% python3 -q
>>> import numpy as np
>>> import numpy.linalg as la
>>> np.set_printoptions(precision=3, suppress=True, linewidth=120, floatmode="fixed")
>>> def rd(a):
...     return np.round(a, 3) + 0
... 
>>> X = np.load("m.npy")
>>> X
array([[0.000, 8.000, 6.000, 2.000, 8.000, 0.000],
       [0.000, 5.000, 4.000, 2.000, 5.000, 0.000],
       [1.000, 5.000, 8.000, 7.000, 4.000, 0.000],
       [1.000, 3.000, 6.000, 3.000, 5.000, 0.000],
       [4.000, 5.000, 5.000, 8.000, 6.000, 0.000],
       [0.000, 0.000, 0.000, 0.000, 0.000, 0.000]])
>>> # rank 5
>>> B = np.array([[0, -1], [2, 2], [0, -2], [-1, 0], [1, -2], [2, 2]])
>>> np.vstack([X, B.T]).shape
(8, 6)
>>> np.einsum("ij,ij->i", X, X)
array([168.000,  70.000, 155.000,  80.000, 166.000,   0.000])
>>> la.matrix_rank(X @ B)
np.int64(2)
>>> np.einsum("ik,kj->ij", X, B)
array([[ 22.000, -12.000],
       [ 13.000,  -8.000],
       [  7.000, -15.000],
       [  8.000, -17.000],
       [  8.000, -16.000],
       [  0.000,   0.000]])
>>> rank = la.matrix_rank(X)
>>> rank
np.int64(5)
>>> null = la.svd(X)[2][rank:].T
>>> null @ null.T
array([[0.000, 0.000, 0.000, 0.000, 0.000, 0.000],
       [0.000, 0.000, 0.000, 0.000, 0.000, 0.000],
       [0.000, 0.000, 0.000, 0.000, 0.000, 0.000],
       [0.000, 0.000, 0.000, 0.000, 0.000, 0.000],
       [0.000, 0.000, 0.000, 0.000, 0.000, 0.000],
       [0.000, 0.000, 0.000, 0.000, 0.000, 1.000]])
>>> rd(np.sort(np.abs(la.eigvals(X))))
array([ 0.000,  0.778,  0.778,  3.726,  4.122, 22.142])
>>> X @ X
array([[ 40.000, 116.000, 132.000, 128.000, 122.000,   0.000],
       [ 26.000,  76.000,  89.000,  84.000,  81.000,   0.000],
       [ 31.000, 114.000, 152.000, 121.000, 124.000,   0.000],
       [ 29.000,  87.000, 109.000,  99.000,  92.000,   0.000],
       [ 37.000, 136.000, 162.000, 125.000, 153.000,   0.000],
       [  0.000,   0.000,   0.000,   0.000,   0.000,   0.000]])
>>> (X + X.T) / 2
array([[0.000, 4.000, 3.500, 1.500, 6.000, 0.000],
       [4.000, 5.000, 4.500, 2.500, 5.000, 0.000],
       [3.500, 4.500, 8.000, 6.500, 4.500, 0.000],
       [1.500, 2.500, 6.500, 3.000, 6.500, 0.000],
       [6.000, 5.000, 4.500, 6.500, 6.000, 0.000],
       [0.000, 0.000, 0.000, 0.000, 0.000, 0.000]])
>>> np.allclose(X, X.T)
False
>>> la.determinant(X)
Traceback (most recent call last):
  File "<python-input-20>", line 1, in <module>
    la.determinant(X)
    ^^^^^^^^^^^^^^
AttributeError: module 'numpy.linalg' has no attribute 'determinant'
>>> np.trace(X)
np.float64(22.0)
>>> W0 = np.load("w.npy")
>>> W0
array([[1, 6, 4, 2, 7, 2, 4, 5, 6],
       [1, 3, 2, 0, 3, 4, 2, 4, 4],
       [4, 7, 5, 6, 9, 5, 6, 8, 8],
       [3, 4, 4, 4, 3, 4, 2, 4, 4],
       [3, 5, 8, 1, 5, 8, 5, 6, 6],
       [0, 4, 4, 0, 2, 3, 2, 4, 1],
       [6, 2, 3, 1, 6, 4, 3, 0, 4],
       [0, 0, 0, 0, 0, 0, 0, 0, 0],
       [5, 8, 6, 4, 6, 5, 3, 4, 8],
       [4, 4, 2, 4, 4, 3, 2, 3, 5],
       [1, 3, 1, 3, 1, 2, 0, 3, 2]])
>>> vec = np.array([7, 5, 2, 9, 2, 7, 5, 0, 3])
>>> W0 @ np.ones(9)
array([37.000, 23.000, 58.000, 32.000, 47.000, 20.000, 29.000,  0.000, 49.000, 31.000, 16.000])
>>> (W0 @ vec).argmax()
np.int64(2)
>>> W0 @ np.eye(9)[6]
array([4.000, 2.000, 6.000, 2.000, 5.000, 2.000, 3.000, 0.000, 3.000, 2.000, 0.000])
>>> la.norm(W0 @ vec) <= la.norm(W0, 2) * la.norm(vec) + 1e-9
np.True_
>>> W0 * vec
array([[ 7, 30,  8, 18, 14, 14, 20,  0, 18],
       [ 7, 15,  4,  0,  6, 28, 10,  0, 12],
       [28, 35, 10, 54, 18, 35, 30,  0, 24],
       [21, 20,  8, 36,  6, 28, 10,  0, 12],
       [21, 25, 16,  9, 10, 56, 25,  0, 18],
       [ 0, 20,  8,  0,  4, 21, 10,  0,  3],
       [42, 10,  6,  9, 12, 28, 15,  0, 12],
       [ 0,  0,  0,  0,  0,  0,  0,  0,  0],
       [35, 40, 12, 36, 12, 35, 15,  0, 24],
       [28, 20,  4, 36,  8, 21, 10,  0, 15],
       [ 7, 15,  2, 27,  2, 14,  0,  0,  6]])
>>> W0 @ vec
array([129,  82, 234, 141, 180,  66, 134,   0, 209, 142,  73])
>>> np.sign((W0 @ vec).round(6))
array([1, 1, 1, 1, 1, 1, 1, 0, 1, 1, 1])
